% python3 -q
>>> import numpy as np
>>> np.set_printoptions(precision=2, suppress=True, linewidth=200)
>>> def rd(a):
...     return np.round(a, 2) + 0
... 
>>> feats = np.load("x.npy")
>>> feats
array([[ 0.3,  2. , -1. , -1. , -1. , -1. ,  2. ,  2. ],
       [-2. ,  2.3,  2. , -2. ,  1. ,  1. ,  1. ,  2. ],
       [-1. , -2. ,  2.3,  1. , -2. , -2. ,  0. ,  0. ],
       [ 2. ,  2. ,  2. ,  0.3,  0. , -2. ,  2. ,  2. ],
       [-1. , -1. ,  0. , -2. ,  1.3, -1. ,  1. ,  1. ],
       [ 0. , -2. , -1. ,  1. ,  2. ,  1.3,  0. ,  0. ],
       [ 1. ,  2. ,  2. ,  0. , -1. ,  1. ,  0.3, -1. ],
       [ 0. ,  2. , -1. , -1. , -1. , -1. ,  2. ,  2.3]])
>>> left, sv, Vt = np.linalg.svd(feats, full_matrices=False)
>>> np.allclose(left * sv @ Vt, feats)
True
>>> left.shape, sv.shape, Vt.shape
((8, 8), (8,), (8, 8))
>>> rd(np.sqrt((sv ** 2).sum())), rd(np.linalg.norm(feats))
(np.float64(11.64), np.float64(11.64))
>>> rd(left.T @ left)
array([[1., 0., 0., 0., 0., 0., 0., 0.],
       [0., 1., 0., 0., 0., 0., 0., 0.],
       [0., 0., 1., 0., 0., 0., 0., 0.],
       [0., 0., 0., 1., 0., 0., 0., 0.],
       [0., 0., 0., 0., 1., 0., 0., 0.],
       [0., 0., 0., 0., 0., 1., 0., 0.],
       [0., 0., 0., 0., 0., 0., 1., 0.],
       [0., 0., 0., 0., 0., 0., 0., 1.]])
>>> rd(sv)
array([7.77, 5.09, 4.37, 4.17, 2.99, 1.66, 1.01, 0.02])
>>> np.abs(left[:, 0]).round(6).argmax()
np.int64(3)
>>> (sv > 1e-8).sum()
np.int64(8)
>>> rd(sv / sv[0])
array([1.  , 0.66, 0.56, 0.54, 0.39, 0.21, 0.13, 0.  ])
>>> (feats + feats.T) / 2
array([[ 0.3,  0. , -1. ,  0.5, -1. , -0.5,  1.5,  1. ],
       [ 0. ,  2.3,  0. ,  0. ,  0. , -0.5,  1.5,  2. ],
       [-1. ,  0. ,  2.3,  1.5, -1. , -1.5,  1. , -0.5],
       [ 0.5,  0. ,  1.5,  0.3, -1. , -0.5,  1. ,  0.5],
       [-1. ,  0. , -1. , -1. ,  1.3,  0.5,  0. ,  0. ],
       [-0.5, -0.5, -1.5, -0.5,  0.5,  1.3,  0.5, -0.5],
       [ 1.5,  1.5,  1. ,  1. ,  0. ,  0.5,  0.3,  0.5],
       [ 1. ,  2. , -0.5,  0.5,  0. , -0.5,  0.5,  2.3]])
>>> rd(np.abs(np.linalg.eigvals(feats)).max())
np.float64(4.36)
>>> np.allclose(feats, feats.T)
False
>>> mat = np.load("run15.npy")
>>> mat
array([[ -2,  -8, -10,  -6,  -6,  -4],
       [ -1,  -1,   1,  -3,  -3,   4],
       [ -2,  -7,  -8,  -6,  -6,  -2],
       [ -1,  -4,  -5,  -3,  -3,  -2]])
>>> left, sv, Vt = np.linalg.svd(mat)
>>> V = Vt[:(sv > 1e-8).sum()]
>>> rng = np.random.default_rng(36116)
>>> vec = mat[0] + 5 * mat[2] + rng.integers(2) * np.eye(6)[5]
>>> vec
array([-12., -43., -50., -36., -36., -13.])
>>> rd(np.diag(V.T @ V))
array([0.04, 0.25, 0.48, 0.32, 0.32, 0.59])
>>> np.allclose(V.T @ V @ vec, vec)
False
